% python3 -q
>>> import numpy as np
>>> np.set_printoptions(precision=1, suppress=True, linewidth=100)
>>> arr = np.load("data.npy")
>>> arr.round(1) + 0
array([[ 0.2, -0.1, -0.4,  0.1],
       [-0.1,  0. ,  0.1,  0. ],
       [-0.4,  0.1,  0.7, -0.1],
       [ 0.1,  0. , -0.1,  0. ]])
>>> # projection: eigenvalues are 0 or 1
>>> Uu, sig, Vt = np.linalg.svd(arr)
>>> np.argmax(sig[:-1] / (sig[1:] + 1e-6)) + 1
np.int64(1)
>>> sig.round(1) + 0
array([1., 0., 0., 0.])
>>> M2 = Uu[:, :1] @ np.diag(sig[:1]) @ Vt[:1]
>>> round(float(np.linalg.norm(arr - M2) / np.linalg.norm(arr)), 1)
0.0
>>> M2.round(1) + 0
array([[ 0.3, -0.1, -0.4,  0.1],
       [-0.1,  0. ,  0.1,  0. ],
       [-0.4,  0.1,  0.7, -0.1],
       [ 0.1,  0. , -0.1,  0. ]])
>>> round(np.linalg.norm(arr - M2, 2), 1), np.round(sig[1], 1)
(np.float64(0.0), np.float64(0.0))
>>> mat = np.loadtxt("mat.csv", delimiter=",")
>>> mat
array([[-3.,  9., -3.,  9.],
       [ 9.,  3.,  9.,  3.],
       [-1.,  3.,  1., -3.],
       [ 3.,  1., -3., -1.]])
>>> np.linalg.norm(mat, axis=0)
array([10., 10., 10., 10.])
>>> round(float(np.linalg.norm(mat, "nuc")), 1)
35.8
>>> mat[3] @ mat[1]
np.float64(0.0)
>>> np.linalg.norm(mat, axis=1)
array([13.4, 13.4,  4.5,  4.5])
>>> round(float(np.linalg.norm(mat[3] - mat[1])), 1)
14.1
>>> P = np.triu(np.array([[2, 1, 7, 3], [3, 9, 4, 7], [5, 8, 8, 9], [0, 2, 7, 0]]), 1) + np.eye(4)
>>> M2 = P @ mat @ np.linalg.inv(P)
>>> M2
array([[   8.,   28., -164., 1244.],
       [  26.,   -4., -174., 1500.],
       [  26.,  -14., -152., 1376.],
       [   3.,   -2.,  -16.,  148.]])
>>> P @ mat - mat @ P
array([[  11.,   30.,   -8.,  -48.],
       [  17.,   10.,  -92., -148.],
       [  27.,   10.,  -32.,  -36.],
       [   0.,   -3.,  -25.,   11.]])
>>> np.linalg.matrix_rank(M2)
np.int64(4)
>>> np.trace(M2), np.trace(mat)
(np.float64(0.0), np.float64(0.0))
>>> rng = np.random.default_rng(52)
>>> z = rng.permutation(4)
>>> M2 = mat[:, z] * rng.choice([-1, 1], 4)
>>> M2
array([[-3., -9., -3.,  9.],
       [ 9., -3.,  9.,  3.],
       [ 1., -3., -1., -3.],
       [-3., -1.,  3., -1.]])
>>> Uu, _, Vt = np.linalg.svd(mat.T @ M2)
>>> np.round(np.linalg.lstsq(mat, M2)[0], 1) + 0
array([[ 0.,  0.,  1.,  0.],
       [ 0., -1.,  0.,  0.],
       [ 1.,  0.,  0.,  0.],
       [ 0.,  0.,  0.,  1.]])
>>> np.round(Uu @ Vt, 1) + 0
array([[ 0.,  0.,  1.,  0.],
       [ 0., -1.,  0.,  0.],
       [ 1.,  0.,  0.,  0.],
       [ 0.,  0.,  0.,  1.]])
>>> z
array([2, 1, 0, 3])
>>> Uu, sig, Vt = np.linalg.svd(mat, full_matrices=False)
>>> np.cumsum(sig ** 2) / np.sum(sig ** 2)
array([0.5, 0.9, 1. , 1. ])
>>> np.round(Uu.T @ Uu, 1) + 0
array([[1., 0., 0., 0.],
       [0., 1., 0., 0.],
       [0., 0., 1., 0.],
       [0., 0., 0., 1.]])
>>> np.allclose(Uu * sig @ Vt, mat)
True
>>> np.round(Vt @ Vt.T, 1) + 0
array([[1., 0., 0., 0.],
       [0., 1., 0., 0.],
       [0., 0., 1., 0.],
       [0., 0., 0., 1.]])
